% ipython --no-banner

In [1]: import numpy as np

In [2]: from numpy import linalg as LA

In [3]: np.set_printoptions(precision=2, suppress=True, linewidth=160)

In [4]: M = np.load("test13.npy")

In [5]: M
Out[5]: 
array([[ 1.  ,  0.  ,  0.  ,  0.  ,  0.  ,  0.  ,  0.  ,  0.  ,  0.  ,  0.  ,  0.  ,  0.  ,  0.  ],
       [ 0.  , -0.5 ,  0.  ,  0.  , -0.87,  0.  ,  0.  ,  0.  ,  0.  ,  0.  ,  0.  ,  0.  ,  0.  ],
       [ 0.  ,  0.  ,  1.  ,  0.  ,  0.  ,  0.  ,  0.  ,  0.  ,  0.  ,  0.  ,  0.  ,  0.  ,  0.  ],
       [ 0.  ,  0.  ,  0.  ,  1.  ,  0.  ,  0.  ,  0.  ,  0.  ,  0.  ,  0.  ,  0.  ,  0.  ,  0.  ],
       [ 0.  ,  0.87,  0.  ,  0.  , -0.5 ,  0.  ,  0.  ,  0.  ,  0.  ,  0.  ,  0.  ,  0.  ,  0.  ],
       [ 0.  ,  0.  ,  0.  ,  0.  ,  0.  ,  1.  ,  0.  ,  0.  ,  0.  ,  0.  ,  0.  ,  0.  ,  0.  ],
       [ 0.  ,  0.  ,  0.  ,  0.  ,  0.  ,  0.  ,  1.  ,  0.  ,  0.  ,  0.  ,  0.  ,  0.  ,  0.  ],
       [ 0.  ,  0.  ,  0.  ,  0.  ,  0.  ,  0.  ,  0.  ,  1.  ,  0.  ,  0.  ,  0.  ,  0.  ,  0.  ],
       [ 0.  ,  0.  ,  0.  ,  0.  ,  0.  ,  0.  ,  0.  ,  0.  ,  1.  ,  0.  ,  0.  ,  0.  ,  0.  ],
       [ 0.  ,  0.  ,  0.  ,  0.  ,  0.  ,  0.  ,  0.  ,  0.  ,  0.  ,  1.  ,  0.  ,  0.  ,  0.  ],
       [ 0.  ,  0.  ,  0.  ,  0.  ,  0.  ,  0.  ,  0.  ,  0.  ,  0.  ,  0.  ,  1.  ,  0.  ,  0.  ],
       [ 0.  ,  0.  ,  0.  ,  0.  ,  0.  ,  0.  ,  0.  ,  0.  ,  0.  ,  0.  ,  0.  ,  1.  ,  0.  ],
       [ 0.  ,  0.  ,  0.  ,  0.  ,  0.  ,  0.  ,  0.  ,  0.  ,  0.  ,  0.  ,  0.  ,  0.  ,  1.  ]])

In [6]: x0 = np.array([0, 0, 1, 3, 0, 2, 2, 2, 3, 1, 0, 2, 1])

In [7]: np.sort(np.abs(np.degrees(np.angle(LA.eigvals(M)))))
Out[7]: array([  0.,   0.,   0.,   0.,   0.,   0.,   0.,   0.,   0.,   0.,   0., 120., 120.])

In [8]: 13 - LA.matrix_rank(M - np.eye(13), tol=1e-8)
Out[8]: np.int64(11)

In [9]: np.round(LA.det(M), 2)
Out[9]: np.float64(1.0)

In [10]: rng = np.random.default_rng(687270)

In [11]: z = rng.permutation(13)

In [12]: Y = M[:, z] * rng.choice([-1, 1], 13)

In [13]: Y
Out[13]: 
array([[ 0.  ,  1.  ,  0.  , -0.  , -0.  , -0.  ,  0.  , -0.  ,  0.  , -0.  ,  0.  , -0.  , -0.  ],
       [-0.5 ,  0.  ,  0.  , -0.  , -0.  ,  0.87,  0.  , -0.  ,  0.  , -0.  ,  0.  , -0.  , -0.  ],
       [ 0.  ,  0.  ,  0.  , -0.  , -0.  , -0.  ,  0.  , -0.  ,  1.  , -0.  ,  0.  , -0.  , -0.  ],
       [ 0.  ,  0.  ,  0.  , -1.  , -0.  , -0.  ,  0.  , -0.  ,  0.  , -0.  ,  0.  , -0.  , -0.  ],
       [ 0.87,  0.  ,  0.  , -0.  , -0.  ,  0.5 ,  0.  , -0.  ,  0.  , -0.  ,  0.  , -0.  , -0.  ],
       [ 0.  ,  0.  ,  0.  , -0.  , -0.  , -0.  ,  0.  , -0.  ,  0.  , -1.  ,  0.  , -0.  , -0.  ],
       [ 0.  ,  0.  ,  1.  , -0.  , -0.  , -0.  ,  0.  , -0.  ,  0.  , -0.  ,  0.  , -0.  , -0.  ],
       [ 0.  ,  0.  ,  0.  , -0.  , -0.  , -0.  ,  0.  , -0.  ,  0.  , -0.  ,  0.  , -1.  , -0.  ],
       [ 0.  ,  0.  ,  0.  , -0.  , -1.  , -0.  ,  0.  , -0.  ,  0.  , -0.  ,  0.  , -0.  , -0.  ],
       [ 0.  ,  0.  ,  0.  , -0.  , -0.  , -0.  ,  0.  , -0.  ,  0.  , -0.  ,  0.  , -0.  , -1.  ],
       [ 0.  ,  0.  ,  0.  , -0.  , -0.  , -0.  ,  1.  , -0.  ,  0.  , -0.  ,  0.  , -0.  , -0.  ],
       [ 0.  ,  0.  ,  0.  , -0.  , -0.  , -0.  ,  0.  , -1.  ,  0.  , -0.  ,  0.  , -0.  , -0.  ],
       [ 0.  ,  0.  ,  0.  , -0.  , -0.  , -0.  ,  0.  , -0.  ,  0.  , -0.  ,  1.  , -0.  , -0.  ]])

In [14]: Uu, _, Vh = LA.svd(M.T @ Y)

In [15]: z
Out[15]: array([ 1,  0,  6,  3,  8,  4, 10, 11,  2,  5, 12,  7,  9])
